In [1]: import numpy as np

In [2]: from numpy import linalg as LA

In [3]: np.set_printoptions(precision=3, suppress=True, linewidth=160, legacy="1.25")

In [4]: E = np.array([[0, 0, 1, 0], [0, 0, 0, 0], [1, 0, 0, 0], [0, 0, 0, 0]])

In [5]: print(E)
[[0 0 1 0]
 [0 0 0 0]
 [1 0 0 0]
 [0 0 0 0]]

In [6]: print(E[:, 1] @ E[:, 2])
0

In [7]: U, sig, vt = LA.svd(E)

In [8]: print(sig)
[1. 1. 0. 0.]

In [9]: print(np.argmax(sig[:-1] / (sig[1:] + 1e-6)) + 1)
2

In [10]: M2 = U[:, :2] @ np.diag(sig[:2]) @ vt[:2]

In [11]: print(round(LA.norm(E - M2) / LA.norm(E), 3))
0.0

In [12]: print(M2)
[[0. 0. 1. 0.]
 [0. 0. 0. 0.]
 [1. 0. 0. 0.]
 [0. 0. 0. 0.]]

In [13]: print(LA.matrix_rank(E, rtol=0.05))
2

In [14]: print(np.abs(E - M2).max())
0.0

In [15]: print((LA.matrix_power((E != 0) + (E.T != 0) + np.eye(4), 4) > 0).astype(int))
[[1 0 1 0]
 [0 1 0 0]
 [1 0 1 0]
 [0 0 0 1]]

In [16]: print((E != 0).astype(int))
[[0 0 1 0]
 [0 0 0 0]
 [1 0 0 0]
 [0 0 0 0]]

In [17]: print(np.flatnonzero(LA.matrix_power((E != 0) + (E.T != 0) + np.eye(4), 4)[2]))
[0 2]

In [18]: print(np.all(LA.eigvalsh(E) > 0))
False

In [19]: print([round(float(LA.det(E[:i, :i])), 2) + 0 for i in range(1, 5)])
[0.0, 0.0, 0.0, 0.0]

In [20]: LA.cholesky(E)
LinAlgError: Matrix is not positive definite


In [21]: M2 = np.array([[0.3, -0.2], [0.4, 0.0], [1.7, 1.6]])

In [22]: W2 = np.array([[-1.8, -2.6, 0.7, -1.2, -0.6, -0.3],
    ...:     [0.8, -0.2, -0.3, 0.8, 1.7, -0.8]])

In [23]: M = M2 @ W2

In [24]: print(M)
[[-0.7  -0.74  0.27 -0.52 -0.52  0.07]
 [-0.72 -1.04  0.28 -0.48 -0.24 -0.12]
 [-1.78 -4.74  0.71 -0.76  1.7  -1.79]]

In [25]: print(M @ LA.pinv(M) @ M)
[[-0.7  -0.74  0.27 -0.52 -0.52  0.07]
 [-0.72 -1.04  0.28 -0.48 -0.24 -0.12]
 [-1.78 -4.74  0.71 -0.76  1.7  -1.79]]

In [26]: print(np.round(np.trace(LA.pinv(M) @ M), 3))
2.0

In [27]: LA.inv(M)
LinAlgError: Last 2 dimensions of the array must be square


In [28]: print(np.unique(M.round(6), axis=0).shape)
(3, 6)

In [29]: vec = np.array([0, 0, 0, 0, 2, 3])

In [30]: h = np.maximum(M @ vec, 0)

In [31]: print(h)
[0. 0. 0.]

In [32]: f = np.array([1, 2, 2])

In [33]: print(np.correlate(M[2], M[1], "full"))
[ 0.214  0.996  1.907  1.698  0.162  6.582  2.075  1.614 -1.722  0.638  1.289]

In [34]: print(np.polyval(f, M[2]))
[ 1.608 14.988  3.924  1.058  8.29   1.624]

In [35]: print(np.diff(M, axis=0))
[[-0.02 -0.3   0.01  0.04  0.28 -0.19]
 [-1.06 -3.7   0.43 -0.28  1.94 -1.67]]

In [36]: print(np.round(LA.svd(M, compute_uv=False), 3) + 0)
[5.899 1.287 0.   ]

In [37]: print(M.sum(axis=1))
[-2.14 -2.32 -6.66]

In [38]: print(np.unravel_index(np.abs(M).argmax(), M.shape))
(2, 1)

In [39]: print(np.abs(M).max())
4.74

In [40]: print(M - M[0])
[[ 0.    0.    0.    0.    0.    0.  ]
 [-0.02 -0.3   0.01  0.04  0.28 -0.19]
 [-1.08 -4.    0.44 -0.24  2.22 -1.86]]

In [41]: m1 = np.load("a.npy")

In [42]: print(m1)
[[3. 0. 0. 2. 2. 0. 2.]
 [0. 3. 0. 0. 0. 0. 0.]
 [0. 0. 3. 0. 0. 2. 0.]
 [2. 0. 0. 3. 2. 0. 2.]
 [2. 0. 0. 2. 3. 0. 2.]
 [0. 0. 2. 0. 0. 3. 0.]
 [2. 0. 0. 2. 2. 0. 3.]]

In [43]: vals, vecs = LA.eigh(m1)

In [44]: vec = np.array([1, -4, -7, -7, -4, 8, -5])

In [45]: print(vec @ m1 @ vec / (vec @ vec), np.round(vals[0], 3), round(vals[-1], 3))
3.2 1.0 9.0

In [46]: print(np.round(vecs * np.abs(vals) @ vecs.T, 3) + 0)
[[3. 0. 0. 2. 2. 0. 2.]
 [0. 3. 0. 0. 0. 0. 0.]
 [0. 0. 3. 0. 0. 2. 0.]
 [2. 0. 0. 3. 2. 0. 2.]
 [2. 0. 0. 2. 3. 0. 2.]
 [0. 0. 2. 0. 0. 3. 0.]
 [2. 0. 0. 2. 2. 0. 3.]]

In [47]: print(LA.eigvalsh(m1[1:, 1:]))
[1. 1. 1. 3. 5. 7.]

In [48]: print(np.round(vecs * np.sqrt(vals) @ vecs.T, 3) + 0)
[[1.5   0.    0.    0.5   0.5   0.    0.5  ]
 [0.    1.732 0.    0.    0.    0.    0.   ]
 [0.    0.    1.618 0.    0.    0.618 0.   ]
 [0.5   0.    0.    1.5   0.5   0.    0.5  ]
 [0.5   0.    0.    0.5   1.5   0.    0.5  ]
 [0.    0.    0.618 0.    0.    1.618 0.   ]
 [0.5   0.    0.    0.5   0.5   0.    1.5  ]]

In [49]: vals, vecs = LA.eigvalsh(m1)
ValueError: too many values to unpack (expected 2)


In [50]: vals, vecs = LA.eigh(m1)

In [51]: print(np.unique(vals.round(6) + 0, return_counts=True)[1])
[4 1 1 1]

In [52]: print(np.abs(vecs[:, -1]).round(6).argmax())
0

In [53]: print(LA.eigvalsh(m1 @ m1))
[ 1.  1.  1.  1.  9. 25. 81.]

In [54]: X = np.load("block5.npy")

In [55]: print(X)
[[1.    0.5   0.25  0.125 0.062 0.031 0.016]
 [0.5   1.    0.5   0.25  0.125 0.062 0.031]
 [0.25  0.5   1.    0.5   0.25  0.125 0.062]
 [0.125 0.25  0.5   1.    0.5   0.25  0.125]
 [0.062 0.125 0.25  0.5   1.    0.5   0.25 ]
 [0.031 0.062 0.125 0.25  0.5   1.    0.5  ]
 [0.016 0.031 0.062 0.125 0.25  0.5   1.   ]]

In [56]: vals, vecs = LA.eigh(X)

In [57]: vec = np.array([-1, 0, -1, -1, 1, -3, -2])

In [58]: print(np.abs(X).sum(axis=1).max(), round(np.abs(vals).max(), 3))
2.75 2.493

In [59]: print(vecs * np.abs(vals) @ vecs.T)
[[1.    0.5   0.25  0.125 0.062 0.031 0.016]
 [0.5   1.    0.5   0.25  0.125 0.062 0.031]
 [0.25  0.5   1.    0.5   0.25  0.125 0.062]
 [0.125 0.25  0.5   1.    0.5   0.25  0.125]
 [0.062 0.125 0.25  0.5   1.    0.5   0.25 ]
 [0.031 0.062 0.125 0.25  0.5   1.    0.5  ]
 [0.016 0.031 0.062 0.125 0.25  0.5   1.   ]]

In [60]: print(vecs * np.maximum(vals, 0) @ vecs.T)
[[1.    0.5   0.25  0.125 0.062 0.031 0.016]
 [0.5   1.    0.5   0.25  0.125 0.062 0.031]
 [0.25  0.5   1.    0.5   0.25  0.125 0.062]
 [0.125 0.25  0.5   1.    0.5   0.25  0.125]
 [0.062 0.125 0.25  0.5   1.    0.5   0.25 ]
 [0.031 0.062 0.125 0.25  0.5   1.    0.5  ]
 [0.016 0.031 0.062 0.125 0.25  0.5   1.   ]]
